In [1]: import numpy as np

In [2]: np.set_printoptions(suppress=True, linewidth=120)

In [3]: feats = np.loadtxt("test3.csv", delimiter=",")

In [4]: feats
Out[4]: 
array([[ 10.191,   4.855,  -6.344],
       [ -0.143,  -4.493, -11.255],
       [ -0.217,  -5.277,  -7.571],
       [  8.873,   3.041,  -5.504],
       [  9.963,   3.624,  -6.827],
       [ -0.796,  -1.612,  -8.953],
       [ -1.391,  -4.455,  -9.898],
       [  8.998,   3.715,  -5.948],
       [ 10.023,   2.928,  -6.289],
       [  0.093,  -3.047, -11.338],
       [ -0.491,  -3.781,  -8.828],
       [ -2.07 ,  -4.825, -11.694],
       [  9.852,   4.947,  -6.781],
       [  0.421,  -4.472, -12.196],
       [ -0.91 ,  -4.025, -10.301]])

In [5]: A2 = np.c_[feats[:, :2] @ np.array([[4, 2], [2, 5]]), np.array([5, 4, -3, 1, 5, 1, 1, -3, 1, -2, -2, -3, 2, -5, 4])]

In [6]: A2.round(3)
Out[6]: 
array([[ 50.474,  44.657,   5.   ],
       [ -9.558, -22.751,   4.   ],
       [-11.422, -26.819,  -3.   ],
       [ 41.574,  32.951,   1.   ],
       [ 47.1  ,  38.046,   5.   ],
       [ -6.408,  -9.652,   1.   ],
       [-14.474, -25.057,   1.   ],
       [ 43.422,  36.571,  -3.   ],
       [ 45.948,  34.686,   1.   ],
       [ -5.722, -15.049,  -2.   ],
       [ -9.526, -19.887,  -2.   ],
       [-17.93 , -28.265,  -3.   ],
       [ 49.302,  44.439,   2.   ],
       [ -7.26 , -21.518,  -5.   ],
       [-11.69 , -21.945,   4.   ]])

In [7]: np.linalg.matrix_rank(A2)
Out[7]: np.int64(3)

In [8]: np.linalg.matrix_rank(np.c_[feats, A2])
Out[8]: np.int64(4)

In [9]: np.round(np.linalg.lstsq(feats, A2[:, 0])[0], 3) + 0
Out[9]: array([4., 2., 0.])

In [10]: O, Rm = np.linalg.qr(feats)

In [11]: Rm.round(3)
Out[11]: 
array([[-23.843, -10.346,  12.959],
       [  0.   ,  11.802,  30.26 ],
       [  0.   ,   0.   , -10.707]])

In [12]: np.trace(O @ O.T)
Out[12]: np.float64(3.0)

In [13]: np.allclose(Rm.T @ Rm, feats.T @ feats)
Out[13]: True

In [14]: round(abs(Rm[0, 0]), 3), np.round(np.linalg.norm(feats[:, 0]), 3)
Out[14]: (np.float64(23.843), np.float64(23.843))

In [15]: np.round(np.abs(np.diag(Rm)), 3)
Out[15]: array([23.843, 11.802, 10.707])

In [16]: O.shape, Rm.shape
Out[16]: ((15, 3), (3, 3))

In [17]: Xc = (feats - feats.mean(axis=0)) / feats.std(axis=0)

In [18]: np.round(Xc.std(axis=0), 3)
Out[18]: array([1., 1., 1.])

In [19]: beta = np.linalg.lstsq(np.delete(Xc, 2, axis=1), Xc[:, 2])[0]

In [20]: np.abs(beta).argmax()
Out[20]: np.int64(0)

In [21]: vec = np.array([4, 0, 5])

In [22]: rhs = feats @ vec

In [23]: np.round(np.linalg.pinv(feats) @ feats, 3) + 0
Out[23]: 
array([[1., 0., 0.],
       [0., 1., 0.],
       [0., 0., 1.]])

In [24]: rng = np.random.default_rng(93736)

In [25]: rhs = rhs + 0.05 * rng.normal(size=15)

In [26]: rhs.round(3)
Out[26]: 
array([  9.019, -56.871, -38.801,   8.024,   5.796, -47.894, -55.107,   6.196,   8.594, -56.302, -46.11 , -66.802,
         5.521, -59.341, -55.15 ])

In [27]: beta, *_ = np.linalg.lstsq(feats, rhs)

In [28]: beta.round(3)
Out[28]: array([3.988, 0.022, 4.994])

In [29]: arr = np.array([[0, 0, 1, 0], [0, 0, 0, 1], [1, 0, 0, 0], [0, 1, 0, 0]])

In [30]: O, V = np.linalg.qr(arr[:, :2])[0], np.linalg.qr(arr[:, 2:])[0]

In [31]: sv = np.linalg.svd(O.T @ V, compute_uv=False)

In [32]: sv
Out[32]: array([0., 0.])

In [33]: (sv > 0.9).sum()
Out[33]: np.int64(0)

In [34]: np.degrees(np.arccos(sv.clip(0, 1)))
Out[34]: array([90., 90.])

In [35]: arr.T @ arr
Out[35]: 
array([[1, 0, 0, 0],
       [0, 1, 0, 0],
       [0, 0, 1, 0],
       [0, 0, 0, 1]])

In [36]: arr @ arr.T
Out[36]: 
array([[1, 0, 0, 0],
       [0, 1, 0, 0],
       [0, 0, 1, 0],
       [0, 0, 0, 1]])

In [37]: np.round(np.linalg.svd(arr, compute_uv=False), 3)
Out[37]: array([1., 1., 1., 1.])

In [38]: arr[:, 1] @ arr[:, 2]
Out[38]: np.int64(0)

In [39]: np.count_nonzero(arr)
Out[39]: np.int64(4)

In [40]: arr - arr[0]
Out[40]: 
array([[ 0,  0,  0,  0],
       [ 0,  0, -1,  1],
       [ 1,  0, -1,  0],
       [ 0,  1, -1,  0]])

In [41]: arr.sum(axis=1)
Out[41]: array([1, 1, 1, 1])

In [42]: np.diff(arr, axis=0)
Out[42]: 
array([[ 0,  0, -1,  1],
       [ 1,  0,  0, -1],
       [-1,  1,  0,  0]])

In [43]: np.round(np.linalg.svd(arr, compute_uv=False), 3)
Out[43]: array([1., 1., 1., 1.])

In [44]: np.linalg.matrix_rank(arr)
Out[44]: np.int64(4)

In [45]: round(np.linalg.norm(arr), 3)
Out[45]: np.float64(2.0)

In [46]: arr.sum(axis=0)
Out[46]: array([1, 1, 1, 1])

In [47]: arr.mean(axis=0)
Out[47]: array([0.25, 0.25, 0.25, 0.25])

In [48]: arr.shape
Out[48]: (4, 4)
